>>> import numpy as np
>>> from numpy import linalg as LA
>>> np.set_printoptions(precision=3, suppress=True, linewidth=160, floatmode="fixed")
>>> data = np.loadtxt("m.csv", delimiter=",")
>>> print(data)
[[  0.526  -0.707  -9.178   1.353  -6.768]
 [ -3.570   1.680 -11.682   0.012  -8.354]
 [ -2.096  -5.477  -7.533 -11.026  -7.976]
 [  9.214  -8.802   2.651 -14.971  -7.626]
 [ 11.167 -15.901   1.209 -15.352 -10.348]
 [ -2.166  -3.012  -9.175  -7.767 -10.568]
 [ -2.126   3.811  -8.606  -1.629  -7.082]
 [ -7.156   5.742 -11.423  -3.771  -7.980]
 [-13.315   2.433 -15.937  -8.346  -9.450]
 [ -3.770  -2.984 -10.692  -6.287  -9.126]
 [  1.354 -11.986  -9.372  -6.268  -8.994]
 [ -0.413   1.281  -7.472  -6.857 -12.702]
 [ -8.406   7.992  -9.935  -4.786  -4.073]
 [  3.927  -6.813  -3.314 -12.080 -10.348]
 [  5.541 -11.849  -6.664  -4.714  -9.178]
 [  0.420   2.157  -4.059  -6.368  -4.751]
 [ -1.863   4.373  -6.176  -6.199  -7.375]
 [  7.856 -17.033  -4.169  -8.294  -7.357]
 [ -4.485  -4.426  -9.509  -9.395  -6.760]
 [ -0.877  -0.623  -9.936  -0.257  -7.900]
 [  8.575  -9.229  -0.502 -10.065  -8.232]
 [ 15.226 -22.114  -1.874  -5.542  -9.852]
 [ -1.250  -0.333  -5.710  -8.454  -6.049]
 [-12.745   1.826 -19.714   3.167  -5.541]
 [ -3.385   2.517 -12.422   4.429  -5.700]
 [  3.005  -0.703  -9.149   4.954  -7.772]
 [  0.081  -7.397  -7.493  -7.486  -6.420]
 [  2.966 -10.031  -3.881 -12.716  -7.437]
 [  8.926 -14.211  -6.268  -2.706 -11.224]
 [  2.379  -9.148  -5.697  -8.333  -6.185]]
>>> vec = np.array([2, 8, 2, 0, 9])
>>> y = data @ vec
>>> print(np.round(LA.lstsq(data, y)[0], 3) + 0)
[2.000 8.000 2.000 0.000 9.000]
>>> print(np.round(LA.pinv(data) @ data, 3) + 0)
[[1.000 0.000 0.000 0.000 0.000]
 [0.000 1.000 0.000 0.000 0.000]
 [0.000 0.000 1.000 0.000 0.000]
 [0.000 0.000 0.000 1.000 0.000]
 [0.000 0.000 0.000 0.000 1.000]]
>>> print(np.round(LA.solve(data.T @ data, data.T @ y), 3) + 0)
[2.000 8.000 2.000 0.000 9.000]
>>> rng = np.random.default_rng(6391)
>>> y = y + 0.1 * rng.normal(size=30)
>>> print(y)
[ -83.671  -92.007 -135.071 -115.499 -195.615 -141.875  -54.495  -63.127 -124.147 -135.018 -192.702 -119.753   -9.378 -146.372 -179.622  -32.757  -47.475
 -195.004 -124.138  -97.724 -131.720 -238.953  -71.028 -100.143  -62.797  -87.788 -131.942 -149.032 -209.516 -135.392]
>>> b, *_ = LA.lstsq(data, y)
>>> print(round(float(LA.norm(y - data @ b)), 3))
0.56
>>> print(np.round(data.T @ (y - data @ b), 3) + 0)
[0.000 0.000 0.000 0.000 0.000]
>>> print([round(float(LA.norm(LA.solve(data.T @ data + lam * np.eye(5), data.T @ y))), 2) for lam in (0, 1, 10, 100)])
[12.38, 12.18, 11.17, 10.0]
>>> A2 = np.array([[5, 4, 0], [0, 3, 0], [3, 3, 4], [1, 5, 0], [3, 5, 2]])
>>> print(LA.matrix_rank(data @ A2))
3
>>> Xs = (data - data.mean(axis=0)) / data.std(axis=0)
>>> print(np.argwhere(np.abs(Xs) > 2))
[[ 3  2]
 [ 8  0]
 [11  4]
 [12  4]
 [21  0]
 [21  1]
 [23  0]
 [23  2]
 [25  3]]
>>> b = LA.lstsq(np.delete(Xs, 4, axis=1), Xs[:, 4])[0]
>>> print(b)
[-8.249 -3.718  7.134  3.727]
>>> print(round(1 - np.var(Xs[:, 4] - np.delete(Xs, 4, axis=1) @ b), 3))
1.0
>>> M = np.abs(np.array([[-5, 5, -5], [4, -3, 2], [3, 5, 3]])) + np.eye(3)
>>> M = M / M.sum(axis=1, keepdims=True)
>>> print(M)
[[0.375 0.312 0.312]
 [0.400 0.400 0.200]
 [0.250 0.417 0.333]]
>>> A2 = M + rng.integers(-2, 3, (3, 1)) @ rng.integers(-2, 3, (1, 3))
>>> print(A2)
[[2.375 2.312 4.312]
 [2.400 2.400 4.200]
 [0.250 0.417 0.333]]
>>> print(np.abs(A2 - M).sum(axis=1))
[8.000 8.000 0.000]
>>> print(M @ np.ones(3))
[1.000 1.000 1.000]
>>> p = np.eye(3)[1]
>>> for _ in range(5):
...     p = p @ M
...     print(p.round(3))
... 
[0.400 0.400 0.200]
[0.360 0.368 0.272]
[0.350 0.373 0.277]
[0.350 0.374 0.276]
[0.350 0.374 0.276]
>>> f = np.array([2, 7, 8])
>>> A2 = M + np.outer(f, np.eye(3)[2])
>>> print(np.round(LA.det(A2) / LA.det(M), 3), round(float(1 + LA.solve(M, f)[2]), 3))
-14.769 -14.769
>>> print(LA.matrix_rank(A2 - M))
1
>>> print(A2)
[[0.375 0.312 2.312]
 [0.400 0.400 7.200]
 [0.250 0.417 8.333]]
>>> A = np.array([[0.9, -0.7, -0.1, 0.2, 0.2],
...     [0.6, 0.7, 0.9, -0.2, 1.0],
...     [-0.6, 0.3, -1.1, 0.1, -0.9],
...     [1.2, 1.9, 0.1, 1.2, -0.9],
...     [0.0, 1.4, 0.2, -0.2, 0.3]])
>>> print(A)
[[ 0.900 -0.700 -0.100  0.200  0.200]
 [ 0.600  0.700  0.900 -0.200  1.000]
 [-0.600  0.300 -1.100  0.100 -0.900]
 [ 1.200  1.900  0.100  1.200 -0.900]
 [ 0.000  1.400  0.200 -0.200  0.300]]
>>> U, s, vt = LA.svd(A)
>>> print(np.argmax(s[:-1] / (s[1:] + 1e-6)) + 1)
4
>>> A2 = U[:, :4] @ np.diag(s[:4]) @ vt[:4]
>>> print(round(float(LA.norm(A - A2, 2)), 3), np.round(s[4], 3))
0.03 0.03
>>> z = rng.permutation(5)
>>> A2 = A[:, z] * rng.choice([-1, 1], 5)
>>> print(A2)
[[ 0.200  0.900 -0.100 -0.200  0.700]
 [-0.200  0.600  0.900 -1.000 -0.700]
 [ 0.100 -0.600 -1.100  0.900 -0.300]
 [ 1.200  1.200  0.100  0.900 -1.900]
 [-0.200  0.000  0.200 -0.300 -1.400]]
>>> U, _, vt = LA.svd(A.T @ A2)
>>> print(z)
[3 0 2 4 1]
>>> K = np.load("x.npy")
>>> print(K)
[[ 0.300  0.040  0.740  0.920]
 [ 0.380  3.840  2.020  1.900]
 [-0.540 -3.600 -2.340 -2.340]]
>>> A2 = K / np.sqrt((K ** 2).mean(axis=1, keepdims=True))
>>> print(K - K.mean(axis=1, keepdims=True))
[[-0.200 -0.460  0.240  0.420]
 [-1.655  1.805 -0.015 -0.135]
 [ 1.665 -1.395 -0.135 -0.135]]
>>> print(A2[0])
[0.492 0.066 1.214 1.510]
>>> U, s, vt = LA.svd(K)
>>> print(np.argmax(s[:-1] / (s[1:] + 1e-6)) + 1)
2
>>> print(s.round(3) + 0)
[6.874 1.006 0.000]
>>> A2 = U[:, :2] @ np.diag(s[:2]) @ vt[:2]
>>> print(round(float(LA.norm(K - A2) / LA.norm(K)), 3))
0.0
>>> print(A2)
[[ 0.300  0.040  0.740  0.920]
 [ 0.380  3.840  2.020  1.900]
 [-0.540 -3.600 -2.340 -2.340]]
>>> print(LA.matrix_rank(A2))
2
>>> print(np.round(LA.norm(K - A2, 2), 3), round(float(s[2]), 3))
0.0 0.0
>>> vec = np.array([2, 1, 1, 0])
>>> print(LA.norm(K @ vec) <= LA.norm(K, 2) * LA.norm(vec) + 1e-9)
True
>>> print(K @ vec)
[ 1.380  6.620 -7.020]
>>> print(np.sign((K @ vec).round(6)))
[ 1.000  1.000 -1.000]
>>> print(K * vec)
[[ 0.600  0.040  0.740  0.000]
 [ 0.760  3.840  2.020  0.000]
 [-1.080 -3.600 -2.340 -0.000]]
>>> print(K @ np.eye(4)[2])
[ 0.740  2.020 -2.340]
>>> m1 = np.load("layer2.npy")
>>> print(m1)
[[ 12.834   6.047  -7.834   6.071  15.834   4.929  -0.071]
 [  3.427   8.735   1.573  10.103   6.427   0.897  -4.103]
 [ -7.066  11.733  12.066  14.600  -4.066  -3.600  -8.600]
 [  4.196   8.515   0.804   9.773   7.196   1.227  -3.773]
 [ 13.314   5.910  -8.314   5.865  16.314   5.135   0.135]
 [ 13.982   5.719  -8.982   5.579  16.982   5.421   0.421]
 [  9.543   6.988  -4.543   7.482  12.543   3.518  -1.482]
 [  7.427   7.592  -2.427   8.389  10.427   2.611  -2.389]
 [  8.632   7.248  -3.632   7.872  11.632   3.128  -1.872]
 [  6.687   7.804  -1.687   8.706   9.687   2.294  -2.706]
 [  8.155   7.384  -3.155   8.076  11.155   2.924  -2.076]
 [  2.202   9.085   2.798  10.628   5.202   0.372  -4.628]
 [ 14.002   5.714  -9.002   5.571  17.002   5.429   0.429]
 [  0.733   9.505   4.267  11.257   3.733  -0.257  -5.257]
 [  8.845   7.187  -3.845   7.781  11.845   3.219  -1.781]
 [  6.269   7.923  -1.269   8.885   9.269   2.115  -2.885]
 [ 20.266   3.924 -15.266   2.886  23.266   8.114   3.114]
 [ -2.222  10.349   7.222  12.524   0.778  -1.524  -6.524]
 [ -0.949   9.986   5.949  11.978   2.051  -0.978  -5.978]]
>>> rk = LA.matrix_rank(m1)
>>> print(rk)
4
>>> null = LA.svd(m1)[2][rk:].T
>>> print([int(LA.matrix_rank(m1[:, :j + 1])) for j in range(7)])
[1, 2, 3, 4, 4, 4, 4]
>>> print([int(LA.matrix_rank(m1[:i])) for i in range(1, len(m1) + 1)])
[1, 2, 3, 3, 4, 4, 4, 4, 4, 4, 4, 4, 4, 4, 4, 4, 4, 4, 4]
>>> print(null.shape)
(7, 3)
>>> print(np.allclose(m1 @ null, 0))
True
>>> print(LA.cond(m1) > 100)
True
>>> print(round(float(LA.norm(m1, 2) / LA.norm(m1)), 3))
0.862
>>> Xs = m1 - m1.mean(axis=0)
>>> V = LA.svd(Xs)[2][:2]
>>> A2 = Xs - Xs @ V.T @ V
>>> print(np.round(np.cov(Xs @ V.T, rowvar=False), 3) + 0)
[[159.629   0.000]
 [  0.000   0.000]]
>>> print(np.round(LA.norm(A2) / LA.norm(Xs), 3))
0.0
>>> print(np.round((Xs @ V.T).std(axis=0), 3) + 0)
[12.297  0.000]
>>> print(LA.norm(A2, axis=1).round(6).argmax())
18
>>> C2 = np.cov(m1, rowvar=False)
>>> print(np.polyfit(m1[:, 6], m1[:, 1], 1))
[-0.667  6.000]
>>> print(np.round(LA.eigvalsh(C2)[::-1], 3) + 0)
[159.629   0.000   0.000   0.000   0.000   0.000   0.000]
>>> print(round(float(np.corrcoef(m1[:, 6], m1[:, 1])[0, 1]), 3))
-1.0
>>> print(np.argwhere(np.triu(np.abs(np.corrcoef(m1.T)) > 0.8, 1)))
[[0 1]
 [0 2]
 [0 3]
 [0 4]
 [0 5]
 [0 6]
 [1 2]
 [1 3]
 [1 4]
 [1 5]
 [1 6]
 [2 3]
 [2 4]
 [2 5]
 [2 6]
 [3 4]
 [3 5]
 [3 6]
 [4 5]
 [4 6]
 [5 6]]
>>> U, s, vt = LA.svd(m1)
>>> V = vt[:(s > 1e-8).sum()]
>>> vec = m1[4] + 4 * m1[3] + rng.integers(2) * np.eye(7)[1]
>>> print(vec)
[ 30.098  39.970  -5.098  44.957  45.098  10.043 -14.957]
>>> print(np.allclose(V.T @ V @ vec, vec))
True
>>> feats = np.loadtxt("w.csv", delimiter=",")
>>> print(feats)
[[0.500 0.000 0.000 0.500 0.000 0.000]
 [0.333 0.667 0.000 0.000 0.000 0.000]
 [0.000 0.000 0.500 0.000 0.500 0.000]
 [0.000 0.000 0.333 0.333 0.333 0.000]
 [0.333 0.000 0.000 0.000 0.333 0.333]
 [0.000 0.333 0.000 0.000 0.333 0.333]]
>>> T = np.stack([feats, -2 * feats, feats[::-1]])
>>> print(T.shape)
(3, 6, 6)
>>> print(LA.norm(T, axis=(1, 2)))
[1.599 3.197 1.599]
>>> print(np.einsum("bij,cij->bc", T, T))
[[ 2.556 -5.111  0.889]
 [-5.111 10.222 -1.778]
 [ 0.889 -1.778  2.556]]
>>> print(LA.matrix_rank(T))
[5 5 5]
>>> q, _ = LA.qr(np.array([[0.1, 1.1, -0.3, -0.1, 1.1, -0.6],
...     [-1.2, -1.1, 0.2, -0.2, -0.2, 0.1],
...     [-0.8, 0.0, -0.8, 0.7, 1.0, 0.5],
...     [-0.6, 0.0, 0.7, 0.3, 1.2, -0.4],
...     [-0.4, -1.0, -1.8, 0.7, 1.0, 0.2],
...     [0.4, 0.8, 0.3, 0.5, -0.4, -0.1]]))
>>> mat = -1 * q
>>> print(mat)
[[ 0.060  0.661  0.350 -0.511  0.195 -0.371]
 [-0.721 -0.109 -0.300 -0.266 -0.364 -0.418]
 [-0.481  0.402  0.398  0.214 -0.298  0.561]
 [-0.361  0.301 -0.348  0.424  0.687 -0.075]
 [-0.240 -0.446  0.713  0.229  0.251 -0.346]
 [ 0.240  0.317 -0.003  0.624 -0.454 -0.498]]
>>> f = np.array([2, 1, 1, -2, -1, -1])
>>> A2 = mat + np.outer(f, np.eye(6)[4])
>>> print(LA.matrix_rank(A2 - mat))
1
>>> print(A2)
[[ 0.060  0.661  0.350 -0.511  2.195 -0.371]
 [-0.721 -0.109 -0.300 -0.266  0.636 -0.418]
 [-0.481  0.402  0.398  0.214  0.702  0.561]
 [-0.361  0.301 -0.348  0.424 -1.313 -0.075]
 [-0.240 -0.446  0.713  0.229 -0.749 -0.346]
 [ 0.240  0.317 -0.003  0.624 -1.454 -0.498]]
>>> print(np.sort(np.abs(LA.eigvals(A2))))
[0.152 1.129 1.129 1.254 1.254 1.459]
>>> print((A2 + A2.T) / 2)
[[ 0.060 -0.030 -0.065 -0.436  0.977 -0.065]
 [-0.030 -0.109  0.051  0.017  0.095 -0.051]
 [-0.065  0.051  0.398 -0.067  0.707  0.279]
 [-0.436  0.017 -0.067  0.424 -0.542  0.274]
 [ 0.977  0.095  0.707 -0.542 -0.749 -0.900]
 [-0.065 -0.051  0.279  0.274 -0.900 -0.498]]
>>> print(np.allclose(A2, A2.T))
False
>>> print(np.round(LA.det(A2), 3))
0.445
>>> q, _ = LA.qr(np.array([[0.1, 0.5, 2.3, 1.0, 0.3, 0.6, -0.1, 1.2, -0.9],
...     [-0.5, 0.8, -1.4, -1.5, -2.9, 0.6, -0.9, -1.2, -1.1],
...     [1.1, -1.8, -1.5, -0.3, 0.1, 1.5, -0.8, 0.4, 0.0],
...     [-0.2, 1.3, 0.1, 0.9, 0.3, 0.9, -0.1, 0.0, -0.8],
...     [-0.6, -0.5, -1.2, -1.4, -1.8, 2.1, 0.7, 0.4, 0.6],
...     [-1.4, -0.7, -0.3, 0.2, -0.7, 0.6, -1.2, -0.3, -0.6],
...     [-0.3, -2.1, 1.4, 0.2, 0.7, 1.1, -0.2, -1.4, -2.2],
...     [-1.2, 0.9, 0.1, 0.6, 1.9, -0.6, 0.0, 0.9, -0.9],
...     [1.2, 1.2, 1.6, 0.5, 0.6, -1.6, 0.0, 0.0, -0.8]]))
>>> W0 = q[:, :9]
>>> print(W0.round(3) + 0)
[[-0.038 -0.139  0.569  0.086 -0.376  0.368 -0.119 -0.512 -0.308]
 [ 0.192 -0.214 -0.377  0.520 -0.281 -0.024 -0.565  0.191 -0.263]
 [-0.422  0.481 -0.371 -0.337 -0.081  0.280 -0.451 -0.223  0.035]
 [ 0.077 -0.355 -0.032 -0.441 -0.360  0.506  0.041  0.514  0.143]
 [ 0.230  0.145 -0.244  0.464  0.063  0.572  0.279 -0.216  0.442]
 [ 0.537  0.211  0.060 -0.217 -0.470 -0.357 -0.165 -0.207  0.445]
 [ 0.115  0.582  0.507  0.193  0.103  0.157 -0.226  0.517  0.003]
 [ 0.460 -0.232  0.061 -0.272  0.634  0.196 -0.431 -0.174  0.000]
 [-0.460 -0.346  0.267  0.199  0.071 -0.108 -0.346  0.020  0.649]]
>>> W1 = np.array([[2, 0], [0, 1], [-1, -2], [-1, 1], [0, -2]])
>>> b = np.array([-2, 0])
>>> H = np.maximum(A @ W1 + b, 0)
>>> print(H)
[[0.000 0.000]
 [0.000 0.000]
 [0.000 4.400]
 [0.000 4.700]
 [0.000 0.200]]
>>> print(LA.matrix_rank(H))
1
>>> print((H > 0).mean(axis=0))
[0.000 0.600]
>>> cent = np.array([[0, 2, -1], [2, -2, -3]])
>>> print(H @ cent)
[[  0.000   0.000   0.000]
 [  0.000   0.000   0.000]
 [  8.800  -8.800 -13.200]
 [  9.400  -9.400 -14.100]
 [  0.400  -0.400  -0.600]]
>>> print((H @ cent).round(6).argmax(axis=1))
[0 0 0 0 0]
